% ipython --no-banner

In [1]: import numpy as np

In [2]: np.set_printoptions(precision=2, suppress=True, linewidth=160)

In [3]: W0 = np.array([[2, 2, 1, 3, 3],
   ...:     [3, 2, 2, 1, 3],
   ...:     [3, 3, 2, 2, 1],
   ...:     [1, 3, 3, 2, 2],
   ...:     [2, 1, 3, 3, 2]])

In [4]: M2 = np.array([[7, 3], [3, 5]])

In [5]: W2 = np.kron(M2, W0)

In [6]: W2.shape
Out[6]: (10, 10)

In [7]: round(np.linalg.norm(W2, 2), 2), np.round(np.linalg.norm(M2, 2) * np.linalg.norm(W0, 2), 2)
Out[7]: (np.float64(100.79), np.float64(100.79))

In [8]: np.unravel_index(np.abs(W0).argmax(), W0.shape)
Out[8]: (np.int64(0), np.int64(3))

In [9]: W0.shape
Out[9]: (5, 5)

In [10]: np.zeros(5, 5)
Traceback (most recent call last):
  Cell In[10], line 1
    np.zeros(5, 5)
TypeError: Cannot interpret '5' as a data type


In [11]: np.abs(W0).max()
Out[11]: np.int64(3)

In [12]: np.diff(W0, axis=0)
Out[12]: 
array([[ 1,  0,  1, -2,  0],
       [ 0,  1,  0,  1, -2],
       [-2,  0,  1,  0,  1],
       [ 1, -2,  0,  1,  0]])

In [13]: np.count_nonzero(W0)
Out[13]: np.int64(25)

In [14]: W0 - W0[0]
Out[14]: 
array([[ 0,  0,  0,  0,  0],
       [ 1,  0,  1, -2,  0],
       [ 1,  1,  1, -1, -2],
       [-1,  1,  2, -1, -1],
       [ 0, -1,  2,  0, -1]])

In [15]: np.linalg.matrix_rank(W0)
Out[15]: np.int64(5)

In [16]: W0[:, 5]
Traceback (most recent call last):
  Cell In[16], line 1
    W0[:, 5]
IndexError: index 5 is out of bounds for axis 1 with size 5


In [17]: print(W0.sum(axis=1))
[11 11 11 11 11]

In [18]: E = np.load("case17.npy")

In [19]: E
Out[19]: 
array([[0.31, 0.06, 0.06, 0.31, 0.31, 0.06, 0.06, 0.06],
       [0.06, 0.01, 0.01, 0.06, 0.06, 0.01, 0.01, 0.01],
       [0.06, 0.01, 0.01, 0.06, 0.06, 0.01, 0.01, 0.01],
       [0.31, 0.06, 0.06, 0.31, 0.31, 0.06, 0.06, 0.06],
       [0.31, 0.06, 0.06, 0.31, 0.31, 0.06, 0.06, 0.06],
       [0.06, 0.01, 0.01, 0.06, 0.06, 0.01, 0.01, 0.01],
       [0.06, 0.01, 0.01, 0.06, 0.06, 0.01, 0.01, 0.01],
       [0.06, 0.01, 0.01, 0.06, 0.06, 0.01, 0.01, 0.01]])

In [20]: f = np.array([-3, -2])

In [21]: np.array([np.convolve(row, f, "same") for row in E])
Out[21]: 
array([[-0.94, -0.81, -0.31, -1.06, -1.56, -0.81, -0.31, -0.31],
       [-0.19, -0.16, -0.06, -0.21, -0.31, -0.16, -0.06, -0.06],
       [-0.19, -0.16, -0.06, -0.21, -0.31, -0.16, -0.06, -0.06],
       [-0.94, -0.81, -0.31, -1.06, -1.56, -0.81, -0.31, -0.31],
       [-0.94, -0.81, -0.31, -1.06, -1.56, -0.81, -0.31, -0.31],
       [-0.19, -0.16, -0.06, -0.21, -0.31, -0.16, -0.06, -0.06],
       [-0.19, -0.16, -0.06, -0.21, -0.31, -0.16, -0.06, -0.06],
       [-0.19, -0.16, -0.06, -0.21, -0.31, -0.16, -0.06, -0.06]])

In [22]: np.polyval(f, E[2])
Out[22]: array([-2.19, -2.04, -2.04, -2.19, -2.19, -2.04, -2.04, -2.04])

In [23]: print(np.cross(E[2, :3], E[3, :3]))
[0. 0. 0.]

In [24]: w1 = np.array([[-3, -6, -7, -3, 3, -1],
    ...:     [7, 6, 0, 4, -2, 8],
    ...:     [-4, 5, -8, 1, 5, 0],
    ...:     [0, 7, -3, 5, 1, -7],
    ...:     [-9, 3, -5, 4, -2, 8],
    ...:     [-4, -3, 4, -3, -3, -8],
    ...:     [-8, 3, -5, -8, 3, -6],
    ...:     [-2, -5, 6, 9, -7, 6]])

In [25]: c = np.array([-2, 3, 3, 2, -1, 0])

In [26]: H = np.maximum(E @ w1 + c, 0)

In [27]: (H > 0).astype(int)
Out[27]: 
array([[0, 1, 0, 1, 0, 0],
       [0, 1, 1, 1, 0, 0],
       [0, 1, 1, 1, 0, 0],
       [0, 1, 0, 1, 0, 0],
       [0, 1, 0, 1, 0, 0],
       [0, 1, 1, 1, 0, 0],
       [0, 1, 1, 1, 0, 0],
       [0, 1, 1, 1, 0, 0]])

In [28]: np.linalg.matrix_rank(H)
Out[28]: np.int64(2)

In [29]: W2 = np.array([[-5, 2, 3],
    ...:     [3, 1, -2],
    ...:     [-4, 0, -5],
    ...:     [0, 5, -5],
    ...:     [5, -4, 4],
    ...:     [-4, -1, -2]])

In [30]: (H @ W2).round(6).argmax(axis=1)
Out[30]: array([1, 1, 1, 1, 1, 1, 1, 1])

In [31]: H @ W2
Out[31]: 
array([[ 13.88,  24.94, -29.56],
       [  1.88,  15.39, -28.84],
       [  1.88,  15.39, -28.84],
       [ 13.88,  24.94, -29.56],
       [ 13.88,  24.94, -29.56],
       [  1.88,  15.39, -28.84],
       [  1.88,  15.39, -28.84],
       [  1.88,  15.39, -28.84]])

In [32]: w1 @ W2
Out[32]: 
array([[  44,  -38,   67],
       [ -59,   40,  -35],
       [  92,  -18,   33],
       [  66,   35,   -6],
       [  32,    5,  -52],
       [  12,   -6,   -7],
       [ 108,  -59,   59],
       [ -88,   58, -111]])

In [33]: vec = np.array([7, -2, -6, 9, -3, -6, -3, -9])

In [34]: np.trace(E)
Out[34]: np.float64(1.0)

In [35]: np.linalg.eigvalsh(2 * E - np.eye(8))
Out[35]: array([-1., -1., -1., -1., -1., -1., -1.,  1.])

In [36]: ev, vecs = np.linalg.eigh(E)

In [37]: np.abs(vecs[:, -1]).round(6).argmax()
Out[37]: np.int64(0)

In [38]: round(float(ev.sum()), 2), np.trace(E)
Out[38]: (1.0, np.float64(1.0))

In [39]: np.round(vecs.T @ E @ vecs, 2) + 0
Out[39]: 
array([[0., 0., 0., 0., 0., 0., 0., 0.],
       [0., 0., 0., 0., 0., 0., 0., 0.],
       [0., 0., 0., 0., 0., 0., 0., 0.],
       [0., 0., 0., 0., 0., 0., 0., 0.],
       [0., 0., 0., 0., 0., 0., 0., 0.],
       [0., 0., 0., 0., 0., 0., 0., 0.],
       [0., 0., 0., 0., 0., 0., 0., 0.],
       [0., 0., 0., 0., 0., 0., 0., 1.]])

In [40]: print(np.round(np.linalg.svd(E, compute_uv=False), 2) + 0)
[1. 0. 0. 0. 0. 0. 0. 0.]

In [41]: vecs @ np.diag(ev) @ vecs.T
Out[41]: 
array([[0.31, 0.06, 0.06, 0.31, 0.31, 0.06, 0.06, 0.06],
       [0.06, 0.01, 0.01, 0.06, 0.06, 0.01, 0.01, 0.01],
       [0.06, 0.01, 0.01, 0.06, 0.06, 0.01, 0.01, 0.01],
       [0.31, 0.06, 0.06, 0.31, 0.31, 0.06, 0.06, 0.06],
       [0.31, 0.06, 0.06, 0.31, 0.31, 0.06, 0.06, 0.06],
       [0.06, 0.01, 0.01, 0.06, 0.06, 0.01, 0.01, 0.01],
       [0.06, 0.01, 0.01, 0.06, 0.06, 0.01, 0.01, 0.01],
       [0.06, 0.01, 0.01, 0.06, 0.06, 0.01, 0.01, 0.01]])

In [42]: np.round(vecs.T @ vecs, 2) + 0
Out[42]: 
array([[1., 0., 0., 0., 0., 0., 0., 0.],
       [0., 1., 0., 0., 0., 0., 0., 0.],
       [0., 0., 1., 0., 0., 0., 0., 0.],
       [0., 0., 0., 1., 0., 0., 0., 0.],
       [0., 0., 0., 0., 1., 0., 0., 0.],
       [0., 0., 0., 0., 0., 1., 0., 0.],
       [0., 0., 0., 0., 0., 0., 1., 0.],
       [0., 0., 0., 0., 0., 0., 0., 1.]])

In [43]: ev.round(2) + 0
Out[43]: array([0., 0., 0., 0., 0., 0., 0., 1.])

In [44]: arr = np.loadtxt("layer3.csv", delimiter=",")

In [45]: print(arr)
[[5. 0. 4.]
 [0. 5. 0.]
 [4. 0. 5.]]

In [46]: vec = np.array([4, 9, 8])

In [47]: rhs = arr @ vec

In [48]: c, lr = np.zeros(3), 1 / np.linalg.norm(arr, 2) ** 2

In [49]: for i in range(8):
    ...:     c -= lr * arr.T @ (arr @ c - rhs)
    ...:     if i % 2 == 0: print(i, round(np.linalg.norm(arr @ c - rhs), 2))
    ...: 
0 31.24
2 15.12
4 7.59
6 4.27

In [50]: np.round(np.linalg.cond(arr), 2)
Out[50]: np.float64(9.0)

In [51]: ev, vecs = np.linalg.eig(arr)

In [52]: np.sort(np.linalg.eigvals(arr @ arr))
Out[52]: array([ 1., 25., 81.])

In [53]: np.sort(np.linalg.eigvals(arr.T))
Out[53]: array([1., 5., 9.])

In [54]: np.prod(ev)
Out[54]: np.float64(45.0)

In [55]: M2 = np.array([[3, -2, -2, 3, -1, -1, 0, 1],
    ...:     [2, -1, 2, 3, -2, -2, -2, -1],
    ...:     [-1, 2, -1, 3, 3, 1, 0, -3],
    ...:     [-3, -1, -3, -3, 3, 1, 1, 2],
    ...:     [2, 2, 3, 0, -1, -2, -1, 1],
    ...:     [1, 3, 0, -2, 2, -2, 2, -2],
    ...:     [0, -3, 3, 1, -1, -2, -1, 0],
    ...:     [-3, 0, 0, 1, 2, 0, -1, -2]])

In [56]: X = M2 - M2.T

In [57]: print(X)
[[ 0 -4 -1  6 -3 -2  0  4]
 [ 4  0  0  4 -4 -5  1 -1]
 [ 1  0  0  6  0  1 -3 -3]
 [-6 -4 -6  0  3  3  0  1]
 [ 3  4  0 -3  0 -4  0 -1]
 [ 2  5 -1 -3  4  0  4 -2]
 [ 0 -1  3  0  0 -4  0  1]
 [-4  1  3 -1  1  2 -1  0]]

In [58]: th = np.radians(135)

In [59]: R = np.eye(8)

In [60]: R[0, 0] = R[6, 6] = np.cos(th)

In [61]: R[0, 6], R[6, 0] = -np.sin(th), np.sin(th)

In [62]: R
Out[62]: 
array([[-0.71,  0.  ,  0.  ,  0.  ,  0.  ,  0.  , -0.71,  0.  ],
       [ 0.  ,  1.  ,  0.  ,  0.  ,  0.  ,  0.  ,  0.  ,  0.  ],
       [ 0.  ,  0.  ,  1.  ,  0.  ,  0.  ,  0.  ,  0.  ,  0.  ],
       [ 0.  ,  0.  ,  0.  ,  1.  ,  0.  ,  0.  ,  0.  ,  0.  ],
       [ 0.  ,  0.  ,  0.  ,  0.  ,  1.  ,  0.  ,  0.  ,  0.  ],
       [ 0.  ,  0.  ,  0.  ,  0.  ,  0.  ,  1.  ,  0.  ,  0.  ],
       [ 0.71,  0.  ,  0.  ,  0.  ,  0.  ,  0.  , -0.71,  0.  ],
       [ 0.  ,  0.  ,  0.  ,  0.  ,  0.  ,  0.  ,  0.  ,  1.  ]])

In [63]: M2 = X @ R.T

In [64]: round(np.linalg.det(R), 2), np.round(np.trace(R), 2)
Out[64]: (np.float64(1.0), np.float64(4.59))

In [65]: print(np.linalg.svd(X, compute_uv=False), np.linalg.svd(M2, compute_uv=False))
[13.58 13.58  7.2   7.2   3.59  3.59  1.96  1.96] [13.58 13.58  7.2   7.2   3.59  3.59  1.96  1.96]

In [66]: np.allclose(X @ X.T, M2 @ M2.T)
Out[66]: True

In [67]: X.mean(axis=0)
Out[67]: array([ 0.  ,  0.12, -0.25,  1.12,  0.12, -1.12,  0.12, -0.12])

In [68]: print(np.diff(X, axis=0))
[[ 4  4  1 -2 -1 -3  1 -5]
 [-3  0  0  2  4  6 -4 -2]
 [-7 -4 -6 -6  3  2  3  4]
 [ 9  8  6 -3 -3 -7  0 -2]
 [-1  1 -1  0  4  4  4 -1]
 [-2 -6  4  3 -4 -4 -4  3]
 [-4  2  0 -1  1  6 -1 -1]]

In [69]: np.linalg.rank(X)
Traceback (most recent call last):
  Cell In[69], line 1
    np.linalg.rank(X)
AttributeError: module 'numpy.linalg' has no attribute 'rank'


In [70]: np.zeros(8, 8)
Traceback (most recent call last):
  Cell In[70], line 1
    np.zeros(8, 8)
TypeError: Cannot interpret '8' as a data type


In [71]: np.linalg.matrix_rank(X)
Out[71]: np.int64(8)

In [72]: X - X[0]
Out[72]: 
array([[ 0,  0,  0,  0,  0,  0,  0,  0],
       [ 4,  4,  1, -2, -1, -3,  1, -5],
       [ 1,  4,  1,  0,  3,  3, -3, -7],
       [-6,  0, -5, -6,  6,  5,  0, -3],
       [ 3,  8,  1, -9,  3, -2,  0, -5],
       [ 2,  9,  0, -9,  7,  2,  4, -6],
       [ 0,  3,  4, -6,  3, -2,  0, -3],
       [-4,  5,  4, -7,  4,  4, -1, -4]])

In [73]: print(X.shape)
(8, 8)

In [74]: np.count_nonzero(X)
Out[74]: np.int64(46)

In [75]: np.abs(X).max()
Out[75]: np.int64(6)
